$ python3 -q
>>> import numpy as np
>>> np.set_printoptions(precision=1, suppress=True, linewidth=200)
>>> E = np.load("sample18.npy")
>>> E
array([[3., 1., 0., 0., 0., 0., 0., 0.],
       [0., 3., 1., 0., 0., 0., 0., 0.],
       [0., 0., 3., 1., 0., 0., 0., 0.],
       [0., 0., 0., 3., 1., 0., 0., 0.],
       [0., 0., 0., 0., 3., 1., 0., 0.],
       [0., 0., 0., 0., 0., 3., 1., 0.],
       [0., 0., 0., 0., 0., 0., 3., 1.],
       [0., 0., 0., 0., 0., 0., 0., 3.]])
>>> rng = np.random.default_rng(538)
>>> idx = rng.permutation(8)
>>> idx
array([4, 0, 1, 2, 6, 7, 3, 5])
>>> A2 = E[idx][:, idx]
>>> round(np.linalg.det(A2), 1), round(np.linalg.det(E[idx]), 1)
(np.float64(6561.0), np.float64(6561.0))
>>> A2
array([[3., 0., 0., 0., 0., 0., 0., 1.],
       [0., 3., 1., 0., 0., 0., 0., 0.],
       [0., 0., 3., 1., 0., 0., 0., 0.],
       [0., 0., 0., 3., 0., 0., 1., 0.],
       [0., 0., 0., 0., 3., 1., 0., 0.],
       [0., 0., 0., 0., 0., 3., 0., 0.],
       [1., 0., 0., 0., 0., 0., 3., 0.],
       [0., 0., 0., 0., 1., 0., 0., 3.]])
>>> np.trace(A2)
np.float64(24.0)
>>> np.sort(np.abs(np.linalg.eigvals(A2)))
array([3., 3., 3., 3., 3., 3., 3., 3.])
>>> X = np.array([[2.3, 0.0, 0.0, 1.0],
...     [0.0, 0.3, -2.0, -1.0],
...     [-1.0, 1.0, 0.3, -1.0],
...     [2.0, 0.0, 0.0, 1.3]])
>>> np.linalg.eigvals(X)
array([3.3+0.j , 0.3+0.j , 0.3+1.4j, 0.3-1.4j])
>>> np.kron(np.eye(2, dtype=int), X)
array([[ 2.3,  0. ,  0. ,  1. ,  0. ,  0. ,  0. ,  0. ],
       [ 0. ,  0.3, -2. , -1. ,  0. ,  0. , -0. , -0. ],
       [-1. ,  1. ,  0.3, -1. , -0. ,  0. ,  0. , -0. ],
       [ 2. ,  0. ,  0. ,  1.3,  0. ,  0. ,  0. ,  0. ],
       [ 0. ,  0. ,  0. ,  0. ,  2.3,  0. ,  0. ,  1. ],
       [ 0. ,  0. , -0. , -0. ,  0. ,  0.3, -2. , -1. ],
       [-0. ,  0. ,  0. , -0. , -1. ,  1. ,  0.3, -1. ],
       [ 0. ,  0. ,  0. ,  0. ,  2. ,  0. ,  0. ,  1.3]])
>>> round(np.linalg.det(X[::-1]), 1)
np.float64(2.1)
>>> Uu, sig, Vh = np.linalg.svd(X, full_matrices=False)
>>> Uu.shape, sig.shape, Vh.shape
((4, 4), (4,), (4, 4))
>>> np.round(Vh @ Vh.T, 1) + 0
array([[1., 0., 0., 0.],
       [0., 1., 0., 0.],
       [0., 0., 1., 0.],
       [0., 0., 0., 1.]])
>>> A2 = np.array([[3, 4, 0], [5, 2, 3]])
>>> W2 = np.kron(A2, X)
>>> W2
array([[  6.9,   0. ,   0. ,   3. ,   9.2,   0. ,   0. ,   4. ,   0. ,   0. ,   0. ,   0. ],
       [  0. ,   0.9,  -6. ,  -3. ,   0. ,   1.2,  -8. ,  -4. ,   0. ,   0. ,  -0. ,  -0. ],
       [ -3. ,   3. ,   0.9,  -3. ,  -4. ,   4. ,   1.2,  -4. ,  -0. ,   0. ,   0. ,  -0. ],
       [  6. ,   0. ,   0. ,   3.9,   8. ,   0. ,   0. ,   5.2,   0. ,   0. ,   0. ,   0. ],
       [ 11.5,   0. ,   0. ,   5. ,   4.6,   0. ,   0. ,   2. ,   6.9,   0. ,   0. ,   3. ],
       [  0. ,   1.5, -10. ,  -5. ,   0. ,   0.6,  -4. ,  -2. ,   0. ,   0.9,  -6. ,  -3. ],
       [ -5. ,   5. ,   1.5,  -5. ,  -2. ,   2. ,   0.6,  -2. ,  -3. ,   3. ,   0.9,  -3. ],
       [ 10. ,   0. ,   0. ,   6.5,   4. ,   0. ,   0. ,   2.6,   6. ,   0. ,   0. ,   3.9]])
>>> np.linalg.matrix_rank(W2)
np.int64(8)
>>> round(np.linalg.norm(W2, 2), 1), np.round(np.linalg.norm(A2, 2) * np.linalg.norm(X, 2), 1)
(np.float64(28.1), np.float64(28.1))
>>> A = np.load("arr.npy")
>>> A
array([[  5.3,   8.4,   7.8,   3.1,   9. ,  11.6, -11.5],
       [ -0.4,   5. ,   2.1,   0.4,   6.5, -12.9,  -6.7],
       [ -4. ,  -8.9,  -4.9,  -2.5, -11.4,  -4. ,   8.4],
       [  3. ,   7.2,   1.2,   1.9,   9.8,   9.4,  -1.9],
       [  9.2,  -0.4,   6. ,   2. ,   3.7,  -8.9,  -0.1],
       [ -2.2,   1.7,  -2.7,   0.2,   0. ,  24.6,   1.8],
       [  7.8,   5.6,   4.3,   2.6,  11.3,  -3.2,  -1.3],
       [  4.3,   0.4,   8.4,   1.2,  -1.8,   3.8,  -9.6],
       [ -7.9,   3.2,  -2.6,  -1.8,   1.1, -12.1,  -6.3],
       [ -6.4,  -9.9,  -1.4,  -2.8, -17.7,   9.2,   0.9],
       [  3.3,  -5.6,  -2.6,   0.1,  -4.3,  10.3,  10.9],
       [  8.3,   8.3,   5.9,   3.4,  12.6,   9.6,  -4.8],
       [  9.6,   2.8,   2.4,   2.5,   9. ,   3.5,   5.2],
       [ -5. ,  10.6,  -1.4,   0.3,  11.1,  -2.9,  -8.2],
       [ -5.1,   6.5,  -4.5,  -0.1,   6.4,  11.8,  -0.8],
       [ 11.3,   1.1,  12.7,   2.8,   2.6,  -6.8,  -9.8],
       [  7. ,  -9.4,   9.8,   0.5, -13.1,   4.8,  -4. ],
       [  0.1,  -3.1,   0.1,  -0.8,  -2.8, -13.2,   1.1],
       [ -3.6,   7.6,  -5.1,   0.4,  10. ,   4.5,   0.8],
       [  0.9,   6.5,   5.6,   1.2,   6.3,  -6.8, -11.6],
       [ -4.2,   7.9,   4.3,   0.3,   5.1,  -5.9, -16.2],
       [ 13.4,   0.2,  16.8,   3.5,   0.6,  -4.2, -13.8],
       [ -8.4, -13.7, -11.6,  -4.4, -17. ,  -5.7,  16.6],
       [  4.2,   0.4,   8. ,   0.9,  -0.5,  -9. ,  -9.3],
       [ -5. ,  -1. ,  -6. ,  -1.1,  -2.7,  13.1,   5.3],
       [ 11.8,   5.3,  12.7,   3.8,   7.7,   3.4, -10.9],
       [-12.6,  -5.3, -12.1,  -3.9,  -9.2,   1. ,   9.2],
       [  2.8,   4.7,   6.2,   1.6,   3.9,  11.1,  -9. ],
       [  8.2,  -2.2,   8.5,   1.5,  -1.4,  -1.9,  -4.2],
       [-15.8,  -3.5, -16.2,  -3.9,  -8.5,  17.5,  12. ],
       [ -1.6,  -2.7,   2.2,  -0.4,  -7.1,  10. ,  -4.2],
       [  5.1,  -8.1,   4.3,  -0.3,  -9.8,   2.3,   2.3],
       [ -4.5,   9.8,  -5.6,   0.7,  11.9,   7.8,   0.1],
       [ -5.9,  -5.8,  -9.7,  -2.2,  -6.8,   5.2,  12.9]])
>>> vec = np.array([2, -3, -2, 4, 0, -1, -4])
>>> rhs = A @ vec
>>> np.round(np.linalg.pinv(A) @ A, 1) + 0
array([[1., 0., 0., 0., 0., 0., 0.],
       [0., 1., 0., 0., 0., 0., 0.],
       [0., 0., 1., 0., 0., 0., 0.],
       [0., 0., 0., 1., 0., 0., 0.],
       [0., 0., 0., 0., 1., 0., 0.],
       [0., 0., 0., 0., 0., 1., 0.],
       [0., 0., 0., 0., 0., 0., 1.]])
>>> rhs = rhs + 0.1 * rng.normal(size=34)
>>> rhs
array([ 16.6,  21.1, -11. , -12.2,  25. , -35. ,   9.2,  29.9,   9.9,  -4.2, -24.8,   2.9,  -8.3,  -2.2, -29.7,  51.2,  35.7,  14.8, -25.8,  29.1,  31.1,  66. , -30.8,  40.8, -33.4,  37.6, -38.4,
        10.3,  30.6, -69.8,   5.8,  13.4, -32.5, -40.6])
>>> beta, *_ = np.linalg.lstsq(A, rhs)
>>> beta.round(1) + 0
array([ 2.1, -3. , -2.1,  4. ,  0. , -1. , -4. ])
>>> beta.round()
array([ 2., -3., -2.,  4., -0., -1., -4.])
>>> data = np.loadtxt("w.csv", delimiter=",")
>>> data
array([[ 66.,   4.,  11.,  -4.,  -3.,  19.,  14.,   8.,  -7.,   2.,  -2.,  -1.,   4.],
       [  4.,  55.,  -1.,   0.,  13.,  -7.,   1.,   9.,  18.,  -9.,   3., -21.,   2.],
       [ 11.,  -1.,  48.,   2.,  13.,  13., -10.,  -5.,   8.,   4.,  -2.,  -9., -20.],
       [ -4.,   0.,   2.,  51., -12., -19., -14.,  -2.,  -4.,  28.,   0., -26.,   5.],
       [ -3.,  13.,  13., -12.,  29.,  -5.,   7.,   7.,  10., -18.,  15.,  -7., -10.],
       [ 19.,  -7.,  13., -19.,  -5.,  49.,  23.,   8.,  -1.,  12.,  -4.,  18.,   6.],
       [ 14.,   1., -10., -14.,   7.,  23.,  40.,  16.,   4.,  11.,  14.,  -3.,  19.],
       [  8.,   9.,  -5.,  -2.,   7.,   8.,  16.,  20.,   6.,  -4.,   4.,  -2.,  17.],
       [ -7.,  18.,   8.,  -4.,  10.,  -1.,   4.,   6.,  45.,  -8., -11.,  -9.,  19.],
       [  2.,  -9.,   4.,  28., -18.,  12.,  11.,  -4.,  -8.,  49.,   3., -25.,  13.],
       [ -2.,   3.,  -2.,   0.,  15.,  -4.,  14.,   4., -11.,   3.,  24., -11.,  -9.],
       [ -1., -21.,  -9., -26.,  -7.,  18.,  -3.,  -2.,  -9., -25., -11.,  47., -10.],
       [  4.,   2., -20.,   5., -10.,   6.,  19.,  17.,  19.,  13.,  -9., -10.,  46.]])
>>> round(np.trace(np.linalg.pinv(data) @ data), 1)
np.float64(11.0)
>>> np.allclose(data[:-1].T @ np.linalg.lstsq(data[:-1].T, data[-1])[0], data[-1])
True
>>> np.unique(data.round(6), axis=0).shape
(13, 13)
